In [1]: import numpy as np

In [2]: import numpy.linalg as la

In [3]: np.set_printoptions(precision=2, suppress=True, linewidth=200)

In [4]: f = np.array([5, 2, 1, 0, 2, 0, 2])

In [5]: M = -2 * np.eye(7) + np.outer(f, f)

In [6]: M
Out[6]: 
array([[23., 10.,  5.,  0., 10.,  0., 10.],
       [10.,  2.,  2.,  0.,  4.,  0.,  4.],
       [ 5.,  2., -1.,  0.,  2.,  0.,  2.],
       [ 0.,  0.,  0., -2.,  0.,  0.,  0.],
       [10.,  4.,  2.,  0.,  2.,  0.,  4.],
       [ 0.,  0.,  0.,  0.,  0., -2.,  0.],
       [10.,  4.,  2.,  0.,  4.,  0.,  2.]])

In [7]: # 3 groups of indices that never mix

In [8]: x = np.array([1, 3, -2, 1, 3, 0, 0])

In [9]: y = M @ x

In [10]: y
Out[10]: array([73., 24., 19., -2., 24.,  0., 30.])

In [11]: la.solve(M, y + M[:, 6])
Out[11]: array([ 1.,  3., -2.,  1.,  3., -0.,  1.])

In [12]: np.round(la.norm(M, 2) / la.norm(M), 2)
Out[12]: np.float64(0.99)

In [13]: [round(float(x), 2) for x in la.svd(M, compute_uv=False)[:3]]
Out[13]: [36.0, 2.0, 2.0]

In [14]: np.round(np.abs(la.svd(M)[2][-1]), 2) + 0
Out[14]: array([0., 0., 0., 1., 0., 0., 0.])

In [15]: print(la.matrix_rank(M, rtol=0.1))
1

In [16]: la.cond(M) > 100
Out[16]: np.False_

In [17]: np.argsort(-la.norm(M, axis=0).round(6), kind="stable")[:3]
Out[17]: array([0, 1, 4])

In [18]: np.sort(la.eigvals(M).real)
Out[18]: array([-2., -2., -2., -2., -2., -2., 36.])

In [19]: print(M @ M)
[[854. 340. 170.   0. 340.   0. 340.]
 [340. 140.  68.   0. 136.   0. 136.]
 [170.  68.  38.   0.  68.   0.  68.]
 [  0.   0.   0.   4.   0.   0.   0.]
 [340. 136.  68.   0. 140.   0. 136.]
 [  0.   0.   0.   0.   0.   4.   0.]
 [340. 136.  68.   0. 136.   0. 140.]]

In [20]: A = np.load("x.npy")

In [21]: A
Out[21]: 
array([[  1,  -3,   9, -27],
       [  1,  -2,   4,  -8],
       [  1,  -1,   1,  -1],
       [  1,   0,   0,   0],
       [  1,   1,   1,   1]])

In [22]: # row 0 is much longer than the rest

In [23]: x = np.array([3, 2, -4, 4])

In [24]: y = A @ x

In [25]: try:
    ...:     la.solve(A, y)
    ...: except la.LinAlgError as e:
    ...:     print(repr(e))
    ...: 
LinAlgError('Last 2 dimensions of the array must be square')

In [26]: np.round(la.pinv(A) @ A, 2) + 0
Out[26]: 
array([[1., 0., 0., 0.],
       [0., 1., 0., 0.],
       [0., 0., 1., 0.],
       [0., 0., 0., 1.]])

In [27]: la.lstsq(A, y)[0]
Out[27]: array([ 3.,  2., -4.,  4.])

In [28]: la.solve(A.T @ A, A.T @ y)
Out[28]: array([ 3.,  2., -4.,  4.])

In [29]: rng = np.random.default_rng(862266)

In [30]: y = y + 0.05 * rng.normal(size=5)

In [31]: y
Out[31]: array([-147.07,  -48.97,   -7.05,    2.9 ,    5.03])

In [32]: b, *_ = la.lstsq(A, y)

In [33]: b.round()
Out[33]: array([ 3.,  2., -4.,  4.])

In [34]: def softmax(z):
    ...:     e = np.exp(z - z.max(axis=-1, keepdims=True))
    ...:     return e / e.sum(axis=-1, keepdims=True)
    ...: 

In [35]: softmax(A[2])
Out[35]: array([0.44, 0.06, 0.44, 0.06])

In [36]: np.round(softmax(10 * A[2]), 2) + 0
Out[36]: array([0.5, 0. , 0.5, 0. ])

In [37]: S = A @ A.T / np.sqrt(4)

In [38]: np.round(softmax(S), 2) + 0
Out[38]: 
array([[1.  , 0.  , 0.  , 0.  , 0.  ],
       [1.  , 0.  , 0.  , 0.  , 0.  ],
       [1.  , 0.  , 0.  , 0.  , 0.  ],
       [0.2 , 0.2 , 0.2 , 0.2 , 0.2 ],
       [0.  , 0.01, 0.1 , 0.16, 0.73]])

In [39]: softmax(S)[2] @ A
Out[39]: array([  1.,  -3.,   9., -27.])

In [40]: other = np.c_[A[:, :1] @ np.array([[2]]), np.array([3, 1, 0, 3, 3])]

In [41]: other
Out[41]: 
array([[2, 3],
       [2, 1],
       [2, 0],
       [2, 3],
       [2, 3]])

In [42]: la.norm(la.qr(A)[0].T @ other, axis=0) ** 2 / ((other ** 2).sum(axis=0) + 1e-12)
Out[42]: array([1.  , 0.95])

In [43]: E = np.load("layer5.npy")

In [44]: print(E)
[[ 1 -1 -1  1 -1  1  1 -1]
 [ 1  1  1  1 -1 -1 -1 -1]
 [ 1 -1  1 -1 -1  1 -1  1]
 [ 1 -1 -1  1  1 -1 -1  1]
 [ 1  1 -1 -1  1  1 -1 -1]
 [ 1  1  1  1  1  1  1  1]
 [ 1  1 -1 -1 -1 -1  1  1]
 [ 1 -1  1 -1  1 -1  1 -1]]

In [45]: other = E / np.sqrt((E ** 2).mean(axis=1, keepdims=True))

In [46]: la.norm(other, axis=1)
Out[46]: array([2.83, 2.83, 2.83, 2.83, 2.83, 2.83, 2.83, 2.83])

In [47]: E - E.mean(axis=1, keepdims=True)
Out[47]: 
array([[ 1., -1., -1.,  1., -1.,  1.,  1., -1.],
       [ 1.,  1.,  1.,  1., -1., -1., -1., -1.],
       [ 1., -1.,  1., -1., -1.,  1., -1.,  1.],
       [ 1., -1., -1.,  1.,  1., -1., -1.,  1.],
       [ 1.,  1., -1., -1.,  1.,  1., -1., -1.],
       [ 0.,  0.,  0.,  0.,  0.,  0.,  0.,  0.],
       [ 1.,  1., -1., -1., -1., -1.,  1.,  1.],
       [ 1., -1.,  1., -1.,  1., -1.,  1., -1.]])

In [48]: np.allclose(E @ E.T, E.T @ E)
Out[48]: True

In [49]: (E - E.T) / 2
Out[49]: 
array([[ 0., -1., -1.,  0., -1.,  0.,  0., -1.],
       [ 1.,  0.,  1.,  1., -1., -1., -1.,  0.],
       [ 1., -1.,  0.,  0.,  0.,  0.,  0.,  0.],
       [ 0., -1.,  0.,  0.,  1., -1.,  0.,  1.],
       [ 1.,  1.,  0., -1.,  0.,  0.,  0., -1.],
       [ 0.,  1.,  0.,  1.,  0.,  0.,  1.,  1.],
       [ 0.,  1.,  0.,  0.,  0., -1.,  0.,  0.],
       [ 1.,  0.,  0., -1.,  1., -1.,  0.,  0.]])

In [50]: la.determinant(E)
Traceback (most recent call last):
  Cell In[50], line 1
    la.determinant(E)
AttributeError: module 'numpy.linalg' has no attribute 'determinant'


In [51]: np.round(np.abs(la.eigvals(E)).max(), 2)
Out[51]: np.float64(2.83)

In [52]: print(np.trace(E))
6
